% python3 -q
>>> import numpy as np
>>> np.set_printoptions(precision=3, suppress=True, linewidth=160)
>>> def tidy(a):
...     return np.round(a, 3) + 0
... 
>>> mat = np.array([[0, 0, -1, 1, 0, 0],
...     [0, 0, 0, 0, -1, -1],
...     [0, 0, 0, 1, 1, -2],
...     [0, 0, 0, 0, 1, 1],
...     [0, 0, 0, 0, 0, 2],
...     [0, 0, 0, 0, 0, 0]])
>>> # triangular, det is the product of the diagonal
>>> print(np.linalg.matrix_power(mat, 4))
[[ 0  0  0  0  0 -2]
 [ 0  0  0  0  0  0]
 [ 0  0  0  0  0  0]
 [ 0  0  0  0  0  0]
 [ 0  0  0  0  0  0]
 [ 0  0  0  0  0  0]]
>>> np.allclose(mat @ mat.T, mat.T @ mat)
False
>>> tidy(np.sort(np.abs(np.linalg.eigvals(mat))))
array([0., 0., 0., 0., 0., 0.])
>>> np.linalg.matrix_rank(mat, rtol=0.1)
np.int64(4)
>>> [round(float(x), 3) for x in np.linalg.svd(mat, compute_uv=False)[:3]]
[3.238, 1.887, 1.356]
>>> left, s, Vt = np.linalg.svd(mat, full_matrices=False)
>>> np.allclose(left * s @ Vt, mat)
True
>>> print(tidy(Vt @ Vt.T))
[[1. 0. 0. 0. 0. 0.]
 [0. 1. 0. 0. 0. 0.]
 [0. 0. 1. 0. 0. 0.]
 [0. 0. 0. 1. 0. 0.]
 [0. 0. 0. 0. 1. 0.]
 [0. 0. 0. 0. 0. 1.]]
>>> tidy(np.abs(Vt[0]))
array([0.   , 0.   , 0.025, 0.236, 0.031, 0.971])
>>> rng = np.random.default_rng(28906)
>>> lab = rng.permutation(6)
>>> lab
array([3, 1, 0, 4, 2, 5])
>>> M2 = mat[lab][:, lab]
>>> tidy(np.sort(np.abs(np.linalg.eigvals(M2))))
array([0., 0., 0., 0., 0., 0.])
>>> print(M2)
[[ 0  0  0  1  0  1]
 [ 0  0  0 -1  0 -1]
 [ 1  0  0  0 -1  0]
 [ 0  0  0  0  0  2]
 [ 1  0  0  1  0 -2]
 [ 0  0  0  0  0  0]]
>>> np.allclose(M2, mat)
False
>>> tidy(np.linalg.det(M2)), tidy(np.linalg.det(mat[lab]))
(np.float64(0.0), np.float64(0.0))
>>> left, s, Vt = np.linalg.svd(mat)
>>> vecs = Vt[:(s > 1e-8).sum()]
>>> x0 = mat[2] + -1 * mat[1] + rng.integers(2) * np.eye(6)[4]
>>> x0
array([ 0.,  0.,  0.,  1.,  3., -1.])
>>> tidy(np.diag(vecs.T @ vecs))
array([0., 0., 1., 1., 1., 1.])
>>> np.allclose(vecs.T @ vecs @ x0, x0)
True
>>> arr = np.load("a.npy")
>>> arr
array([[15, 14,  9,  0, 31, 35,  0, 33, 33,  0,  0, 22,  0],
       [ 6,  0, 19,  0,  0,  3,  0,  0,  0, 24, 21,  0,  0],
       [13, 14,  7,  0, 27, 30,  0, 29, 29,  0,  0, 20,  0],
       [14,  0, 15,  0, 22, 29,  0, 24, 24, 10,  7,  7,  0],
       [ 0, 11,  0, 18,  0,  0, 30,  0,  0,  0,  0,  0, 21],
       [12, 17,  5,  0, 26, 28,  0, 28, 28,  0,  0, 21,  0],
       [ 3,  0,  7,  0,  0,  0,  2,  0,  0,  9,  6,  0,  0],
       [16,  0, 15,  0, 28, 35,  0, 30, 30,  8,  5, 13,  0],
       [ 7,  0,  7,  0,  9, 12,  0, 11, 11,  5,  2,  2,  0],
       [16,  0, 15,  0, 28, 35,  0, 30, 30,  8,  5, 13,  0],
       [ 0, 23,  0, 24,  0,  0, 23,  0,  0,  0,  0,  5, 20],
       [ 0, 23,  0, 16,  4,  0,  3,  6,  6,  0,  0, 13,  8],
       [13, 20,  5,  1, 29, 31,  0, 31, 31,  0,  0, 24,  0],
       [ 5,  0, 11,  0,  0,  4,  0,  1,  1, 13, 10,  0,  0],
       [ 6,  0, 17,  0,  0,  4,  0,  0,  0, 21, 18,  0,  0],
       [13, 14,  7,  0, 27, 30,  0, 29, 29,  0,  0, 20,  0],
       [ 7,  0,  9,  0,  7, 11,  0,  9,  9,  8,  5,  0,  0],
       [ 0,  0,  0,  0,  0,  0, 18,  0,  0,  1,  0,  0,  9],
       [18,  0, 19,  0, 30, 39,  0, 32, 32, 12,  9, 11,  0],
       [10, 11,  5,  0, 20, 22,  0, 22, 22,  0,  0, 15,  0],
       [ 7,  0, 13,  0,  3,  9,  0,  5,  5, 14, 11,  0,  0],
       [ 0,  8,  0, 19,  0,  0, 38,  0,  0,  0,  0,  0, 25],
       [11,  0, 15,  0, 13, 20,  0, 15, 15, 13, 10,  0,  0],
       [ 4,  0,  5,  0,  2,  4,  0,  4,  4,  5,  2,  0,  0],
       [ 7,  0, 15,  0,  1,  8,  0,  3,  3, 17, 14,  0,  0],
       [ 0,  5,  0,  8,  0,  0, 16,  0,  0,  0,  0,  0, 11],
       [ 5,  0, 19,  0,  0,  0,  2,  0,  0, 25, 22,  0,  0],
       [ 4,  5,  1,  0,  6,  6,  0,  8,  8,  0,  0,  5,  0],
       [ 5,  0,  5,  0,  5,  7,  0,  7,  7,  4,  1,  0,  0],
       [ 0, 23,  0, 22,  0,  0, 18,  0,  0,  0,  0,  7, 17],
       [ 0, 32,  0, 27,  0,  0, 14,  0,  0,  0,  0, 14, 17],
       [ 0, 14,  0, 13,  0,  0, 12,  0,  0,  0,  0,  4, 11],
       [ 7, 26,  0, 11, 19, 17,  0, 21, 21,  0,  0, 22,  0],
       [14, 11,  9,  0, 28, 32,  0, 30, 30,  1,  0, 19,  0],
       [ 0,  8,  0, 13,  0,  0, 23,  0,  0,  0,  0,  0, 16],
       [ 4,  0, 13,  0,  0,  0,  2,  0,  0, 17, 14,  0,  0],
       [ 0, 14,  0, 21,  0,  0, 32,  0,  0,  0,  0,  0, 23],
       [ 0,  0,  9,  0,  0,  0, 21,  0,  0, 18, 15,  0,  2],
       [ 6, 17,  0,  6, 14, 13,  0, 16, 16,  0,  0, 15,  0]])
>>> r = np.linalg.matrix_rank(arr)
>>> r
np.int64(12)
>>> ns = np.linalg.svd(arr)[2][r:].T
>>> tidy(ns[:, 0] / ns[np.abs(ns[:, 0]).round(6).argmax(), 0])
array([ 0.,  0.,  0.,  0.,  0.,  0.,  0.,  1., -1.,  0.,  0.,  0.,  0.])
>>> [int(np.linalg.matrix_rank(arr[:, :j + 1])) for j in range(13)]
[1, 2, 3, 4, 5, 6, 7, 8, 8, 9, 10, 11, 12]
